>>> import numpy as np
>>> import numpy.linalg as la
>>> np.set_printoptions(precision=4, suppress=True, linewidth=100, legacy="1.25")
>>> def rnd(a):
...     return np.round(a, 4) + 0
... 
>>> A = np.load("run1.npy")
>>> print(A)
[[ 5  5  1]
 [-2 -2 -2]
 [ 3  5  1]]
>>> print(np.allclose(A, A.T))
False
>>> print(la.matrix_power(A, 3))
[[ 38  30 -26]
 [-28 -28  20]
 [  2 -10 -18]]
>>> print(np.allclose(A @ A.T, A.T @ A))
False
>>> print(rnd(np.abs(la.eigvals(A)).max()))
2.5421
>>> print(A @ A)
[[ 18  20  -4]
 [-12 -16   0]
 [  8  10  -6]]
>>> print((A - A.T) / 2)
[[ 0.   3.5 -1. ]
 [-3.5  0.  -3.5]
 [ 1.   3.5  0. ]]
>>> print(np.trace(A))
4
>>> print((A + A.T) / 2)
[[ 5.   1.5  2. ]
 [ 1.5 -2.   1.5]
 [ 2.   1.5  1. ]]
>>> print(rnd(np.sort(np.abs(la.eigvals(A)))))
[2.5088 2.5088 2.5421]
>>> x = np.array([1, 2, 0])
>>> h1 = np.maximum(A @ x, 0)
>>> print(A.T @ h1)
[114 140  28]
>>> print(np.flatnonzero(h1 > 1e-9))
[0 2]
>>> print(h1)
[15  0 13]
>>> w1 = np.array([[3, -2, -2, -3, -1, -3], [-1, 3, -3, 3, -1, 2], [0, -3, 1, 2, 3, 1]])
>>> coef = np.array([4, 4, -3, 2, 5, -3])
>>> act = np.maximum(A @ w1 + coef, 0)
>>> print(act)
[[14  6  0  4  0  0]
 [ 0  8  5  0  3  0]
 [ 8 10  0 10  0  0]]
>>> print(rnd((act > 0).mean(axis=0)))
[0.6667 1.     0.3333 0.6667 0.3333 0.    ]
>>> print((act > 0).astype(int))
[[1 1 0 1 0 0]
 [0 1 1 0 1 0]
 [1 1 0 1 0 0]]
>>> Z = np.array([[2, 0], [3, -2], [2, -2], [3, 2], [-1, 3], [1, -1]])
>>> print((act @ Z).round(6).argmax(axis=1))
[0 0 0]
>>> print(act @ Z)
[[ 58  -4]
 [ 31 -17]
 [ 76   0]]
>>> left, sig, Vh = la.svd(act, full_matrices=False)
>>> print((sig > 1e-8).sum())
3
>>> print(rnd(sig / sig[0]))
[1.     0.4206 0.264 ]
>>> print(rnd(np.cumsum(sig ** 2) / np.sum(sig ** 2)))
[0.8022 0.9441 1.    ]
>>> print(rnd(left.T @ left))
[[1. 0. 0.]
 [0. 1. 0.]
 [0. 0. 1.]]
>>> print(left.shape, sig.shape, Vh.shape)
(3, 3) (3,) (3, 6)
>>> print(rnd(np.sqrt((sig ** 2).sum())), rnd(la.norm(act)))
24.6982 24.6982
>>> E = np.array([[0, 5, 3, 1, 0, 2],
...     [0, 2, 4, 1, 2, 5],
...     [0, 5, 1, 1, 5, 0],
...     [5, 4, 4, 4, 5, 5],
...     [0, 5, 4, 1, 3, 0],
...     [0, 1, 5, 1, 1, 1]])
>>> print(E)
[[0 5 3 1 0 2]
 [0 2 4 1 2 5]
 [0 5 1 1 5 0]
 [5 4 4 4 5 5]
 [0 5 4 1 3 0]
 [0 1 5 1 1 1]]
>>> Q, vecs = la.qr(E[:, :3])[0], la.qr(E[:, 3:])[0]
>>> sig = la.svd(Q.T @ vecs, compute_uv=False)
>>> print(rnd(np.degrees(np.arccos(sig.clip(0, 1)))))
[ 3.7078 52.0766 67.5277]
>>> left, sig, Vh = la.svd(E)
>>> print(np.argmax(sig[:-1] / (sig[1:] + 1e-6)) + 1)
5
>>> print(rnd(sig))
[16.2071  6.1322  5.2442  3.0602  2.6095  0.2247]
>>> other = left[:, :5] @ np.diag(sig[:5]) @ Vh[:5]
>>> print(la.matrix_rank(other))
5
>>> print(rnd(np.abs(E - other).max()))
0.1381
>>> print(rnd(la.norm(E - other) / la.norm(E)))
0.0121
>>> print(rnd(la.norm(E - other, 2)), rnd(sig[5]))
0.2247 0.2247
>>> other = E / np.sqrt((E ** 2).mean(axis=1, keepdims=True))
>>> print(rnd(E - E.mean(axis=1, keepdims=True)))
[[-1.8333  3.1667  1.1667 -0.8333 -1.8333  0.1667]
 [-2.3333 -0.3333  1.6667 -1.3333 -0.3333  2.6667]
 [-2.      3.     -1.     -1.      3.     -2.    ]
 [ 0.5    -0.5    -0.5    -0.5     0.5     0.5   ]
 [-2.1667  2.8333  1.8333 -1.1667  0.8333 -2.1667]
 [-1.5    -0.5     3.5    -0.5    -0.5    -0.5   ]]
>>> rng = np.random.default_rng(573)
>>> idx = rng.integers(0, 2, 3)
>>> K = (idx[:, None] == idx) * 2 + np.eye(3)
>>> print(K)
[[3. 0. 2.]
 [0. 3. 0.]
 [2. 0. 3.]]
>>> w, vecs = la.eig(K)
>>> print(rnd(np.prod(w)))
15.0
>>> print(rnd(K @ vecs[:, 0] - w[0] * vecs[:, 0]))
[0. 0. 0.]
>>> print(rnd(w))
[5. 1. 3.]
>>> print(rnd(np.sort(la.eigvals(la.inv(K)))))
[0.2    0.3333 1.    ]
>>> print(rnd(np.sort(la.eigvals(K @ K))))
[ 1.  9. 25.]
>>> arr = np.load("case14.npy")
>>> print(rnd(arr))
[[ 2.0603 -1.5254  7.5664 -3.2166 -0.6905 -2.0645]
 [ 0.9786  2.6534 -2.0449 -1.8533 -2.6407 -8.3872]
 [-3.1246  0.48   -2.5503 -5.3657  3.8301  0.5878]
 [ 6.278  -0.93   -1.1543  0.7082  4.7299 -1.7678]]
>>> other = np.array([[-7, 4], [6, 3], [-8, 6], [8, -1], [8, -7], [9, -5]])
>>> print(rnd(np.einsum("ij->j", arr)))
[  6.1923   0.6781   1.8169  -9.7274   5.2288 -11.6318]
>>> print(np.vstack([arr, other.T]).shape)
(6, 6)
>>> print(rnd(arr @ other))
[[-133.9434   67.4363]
 [ -86.0073   61.8795]
 [  38.1604  -50.7446]
 [ -12.6976   -9.5819]]
>>> print(rnd(other.T @ arr.T))
[[-133.9434  -86.0073   38.1604  -12.6976]
 [  67.4363   61.8795  -50.7446   -9.5819]]
>>> print(la.matrix_rank(np.vstack([arr, other.T])))
6
>>> X = np.load("layer12.npy")
>>> print(X)
[[1 0 0 0 0 0]
 [2 1 0 0 0 0]
 [2 4 1 0 0 0]
 [5 2 0 1 0 0]
 [2 1 5 2 1 0]
 [5 5 5 4 1 1]]
>>> print(X.reshape(-1, 2))
[[1 0]
 [0 0]
 [0 0]
 [2 1]
 [0 0]
 [0 0]
 [2 4]
 [1 0]
 [0 0]
 [5 2]
 [0 1]
 [0 0]
 [2 1]
 [5 2]
 [1 0]
 [5 5]
 [5 4]
 [1 1]]
>>> print(X.reshape(2, -1))
[[1 0 0 0 0 0 2 1 0 0 0 0 2 4 1 0 0 0]
 [5 2 0 1 0 0 2 1 5 2 1 0 5 5 5 4 1 1]]
>>> print(X.ravel(order="F"))
[1 2 2 5 2 5 0 1 4 2 1 5 0 0 1 0 5 5 0 0 0 1 2 4 0 0 0 0 1 1 0 0 0 0 0 1]
>>> blk = X.reshape(6, 2, -1)
>>> print(blk.shape)
(6, 2, 3)
>>> r0 = np.array([0, -1, 2])
>>> print(np.polyval(r0, X[4]))
[ 0  1 -3  0  1  2]
>>> print(np.convolve(X[4], r0))
[ 0 -2  3 -3  8  3  2  0]
>>> other = la.inv(X)
>>> print(rnd(la.cond(X)))
467.4657
>>> print((np.abs(other) > 1e-9).astype(int))
[[1 0 0 0 0 0]
 [1 1 0 0 0 0]
 [1 1 1 0 0 0]
 [1 1 0 1 0 0]
 [1 1 1 1 1 0]
 [1 0 0 1 1 1]]
>>> print(rnd(la.det(X) * other))
[[  1.   0.   0.   0.   0.   0.]
 [ -2.   1.   0.   0.   0.   0.]
 [  6.  -4.   1.   0.   0.   0.]
 [ -1.  -2.   0.   1.   0.   0.]
 [-28.  23.  -5.  -2.   1.   0.]
 [  7.   0.   0.  -2.  -1.   1.]]
>>> print(np.allclose(X, X.T))
False
>>> x = np.array([3, 2, 3, 8, 6, 0])
>>> y = X @ x
>>> coef, lr = np.zeros(6), 1 / la.norm(X, 2) ** 2
>>> for i in range(200):
...     coef -= lr * X.T @ (X @ coef - y)
...     if i % 50 == 0: print(i, round(la.norm(X @ coef - y), 4))
... 
0 14.5083
50 3.3303
100 1.8448
150 1.0576
>>> print(rnd(la.cond(X)))
467.4657
